$ ipython --no-banner

In [1]: import numpy as np

In [2]: import numpy.linalg as la

In [3]: np.set_printoptions(precision=2, suppress=True, linewidth=200)

In [4]: data = np.load("layer7.npy")

In [5]: data
Out[5]: 
array([[-1., -2.,  2.,  0.,  1.,  1.,  0.,  0.,  0.,  0.,  0.,  0.,  0.],
       [ 1.,  1.,  0., -2.,  0.,  1.,  0.,  0.,  0.,  0.,  0.,  0.,  0.],
       [ 1., -2.,  2., -2.,  1.,  0.,  0.,  0.,  0.,  0.,  0.,  0.,  0.],
       [-1., -1.,  0., -2.,  0.,  1.,  0.,  0.,  0.,  0.,  0.,  0.,  0.],
       [-1.,  2.,  2.,  2.,  1.,  1.,  0.,  0.,  0.,  0.,  0.,  0.,  0.],
       [ 1.,  1.,  2.,  2.,  0.,  1.,  0.,  0.,  0.,  0.,  0.,  0.,  0.],
       [ 0.,  0.,  0.,  0.,  0.,  0.,  9.,  7.,  6.,  0.,  4.,  2.,  8.],
       [ 0.,  0.,  0.,  0.,  0.,  0.,  7.,  0.,  5.,  2.,  9.,  7.,  3.],
       [ 0.,  0.,  0.,  0.,  0.,  0.,  1.,  0.,  3.,  2.,  8.,  2.,  2.],
       [ 0.,  0.,  0.,  0.,  0.,  0.,  9.,  1.,  3.,  1.,  0.,  6.,  4.],
       [ 0.,  0.,  0.,  0.,  0.,  0.,  8.,  8.,  5.,  2.,  0.,  6.,  6.],
       [ 0.,  0.,  0.,  0.,  0.,  0.,  3.,  3.,  5.,  0.,  3.,  9.,  0.],
       [ 0.,  0.,  0.,  0.,  0.,  0.,  8.,  9.,  3.,  5.,  2.,  8.,  5.]])

In [6]: assert data == data.T
---------------------------------------------------------------------------
ValueError                                Traceback (most recent call last)
Cell In[6], line 1
----> 1 assert data == data.T

ValueError: The truth value of an array with more than one element is ambiguous. Use a.any() or a.all()

In [7]: np.allclose(data @ data.T, data.T @ data)
Out[7]: False

In [8]: np.sort(np.abs(la.eigvals(data)))
Out[8]: array([ 0.95,  0.95,  1.11,  1.11,  1.85,  1.85,  3.  ,  3.8 ,  4.01,  4.01,  6.29,  7.4 , 30.27])

In [9]: round(float(la.det(data)), 2)
Out[9]: 969888.0

In [10]: np.trace(data)
Out[10]: np.float64(29.0)

In [11]: W = np.array([[2, 0, 0],
    ...:     [2, 1, 1],
    ...:     [2, 1, 1],
    ...:     [2, 1, 0],
    ...:     [1, 2, 2],
    ...:     [1, 1, 1],
    ...:     [0, 2, 1],
    ...:     [0, 2, 2],
    ...:     [2, 2, 2],
    ...:     [1, 2, 0],
    ...:     [2, 0, 0],
    ...:     [2, 1, 1],
    ...:     [1, 1, 0]])

In [12]: coef = np.array([1, 0, 2])

In [13]: hid = np.maximum(data @ W + coef, 0)

In [14]: (hid > 0).astype(int)
Out[14]: 
array([[1, 1, 1],
       [1, 0, 1],
       [0, 0, 1],
       [0, 0, 1],
       [1, 1, 1],
       [1, 1, 1],
       [1, 1, 1],
       [1, 1, 1],
       [1, 1, 1],
       [1, 1, 1],
       [1, 1, 1],
       [1, 1, 1],
       [1, 1, 1]])

In [15]: (hid > 0).mean(axis=0)
Out[15]: array([0.85, 0.77, 1.  ])

In [16]: la.matrix_rank(hid)
Out[16]: np.int64(3)

In [17]: Z = np.array([[3, 0, 4], [2, 1, 3], [2, 3, 1]])

In [18]: (hid @ Z).round(6).argmax(axis=1)
Out[18]: array([0, 0, 1, 1, 2, 2, 2, 2, 2, 2, 2, 2, 2])

In [19]: hid @ Z
Out[19]: 
array([[ 19.,  18.,  18.],
       [ 14.,  12.,  12.],
       [  8.,  12.,   4.],
       [  4.,   6.,   2.],
       [ 75.,  36.,  88.],
       [ 66.,  24.,  80.],
       [285., 171., 333.],
       [272., 116., 332.],
       [147.,  49., 183.],
       [198., 113., 235.],
       [293., 184., 340.],
       [227., 121., 263.],
       [321., 189., 379.]])

In [20]: np.sort(la.eigvals(data).real)
Out[20]: array([-7.4 , -3.8 , -0.68, -0.68, -0.4 , -0.4 , -0.29, -0.29,  1.69,  1.69,  3.  ,  6.29, 30.27])

In [21]: round(la.det(data), 2)
Out[21]: np.float64(969888.0)

In [22]: np.flatnonzero(la.matrix_power((data != 0) + (data.T != 0) + np.eye(13), 13)[1])
Out[22]: array([0, 1, 2, 3, 4, 5])

In [23]: vec = np.array([1, 9, 4, 4, 0, 8, 2, 9, 3, 2, 8, 8, 7])

In [24]: data @ np.ones(13)
Out[24]: array([ 1.,  1.,  0., -3.,  7.,  7., 36., 33., 18., 24., 35., 23., 40.])

In [25]: data @ np.eye(13)[9]
Out[25]: array([0., 0., 0., 0., 0., 0., 0., 2., 2., 1., 2., 0., 5.])

In [26]: (data @ vec).argmax()
Out[26]: np.int64(12)

In [27]: la.norm(data @ vec) <= la.norm(data, 2) * la.norm(vec) + 1e-9
Out[27]: np.True_

In [28]: data @ (2 * vec)
Out[28]: array([ -6.,  20., -34., -20.,  82.,  68., 406., 364., 218., 228., 394., 288., 462.])

In [29]: np.sign((data @ vec).round(6))
Out[29]: array([-1.,  1., -1., -1.,  1.,  1.,  1.,  1.,  1.,  1.,  1.,  1.,  1.])

In [30]: np.einsum("ij,j->i", data, vec)
Out[30]: array([ -3.,  10., -17., -10.,  41.,  34., 203., 182., 109., 114., 197., 144., 231.])

In [31]: J = np.load("w.npy")

In [32]: J
Out[32]: 
array([[-3,  0, -3,  0,  2, -2,  0,  3,  0,  0,  2],
       [-3,  0,  2,  0, -3,  1,  3,  2,  2, -3,  0],
       [ 2, -2,  3, -2, -2, -1,  3,  1,  1,  3, -2],
       [ 1, -3, -3,  2,  3,  0, -3, -1, -3,  2,  2]])

In [33]: B = data[0, 0] * data[1:] - np.outer(data[1:, 0], data[0])

In [34]: B
Out[34]: 
array([[ 0.,  1., -2.,  2., -1., -2., -0., -0., -0., -0., -0., -0., -0.],
       [ 0.,  4., -4.,  2., -2., -1., -0., -0., -0., -0., -0., -0., -0.],
       [ 0., -1.,  2.,  2.,  1.,  0.,  0.,  0.,  0.,  0.,  0.,  0.,  0.],
       [ 0., -4.,  0., -2.,  0.,  0.,  0.,  0.,  0.,  0.,  0.,  0.,  0.],
       [ 0.,  1., -4., -2., -1., -2., -0., -0., -0., -0., -0., -0., -0.],
       [ 0.,  0., -0., -0., -0., -0., -9., -7., -6., -0., -4., -2., -8.],
       [ 0.,  0., -0., -0., -0., -0., -7., -0., -5., -2., -9., -7., -3.],
       [ 0.,  0., -0., -0., -0., -0., -1., -0., -3., -2., -8., -2., -2.],
       [ 0.,  0., -0., -0., -0., -0., -9., -1., -3., -1., -0., -6., -4.],
       [ 0.,  0., -0., -0., -0., -0., -8., -8., -5., -2., -0., -6., -6.],
       [ 0.,  0., -0., -0., -0., -0., -3., -3., -5., -0., -3., -9., -0.],
       [ 0.,  0., -0., -0., -0., -0., -8., -9., -3., -5., -2., -8., -5.]])

In [35]: data[:, 0] / data[0, 0]
Out[35]: array([ 1., -1., -1.,  1.,  1., -1., -0., -0., -0., -0., -0., -0., -0.])

In [36]: np.flatnonzero(~B.round(6).any(axis=1))
Out[36]: array([], dtype=int64)
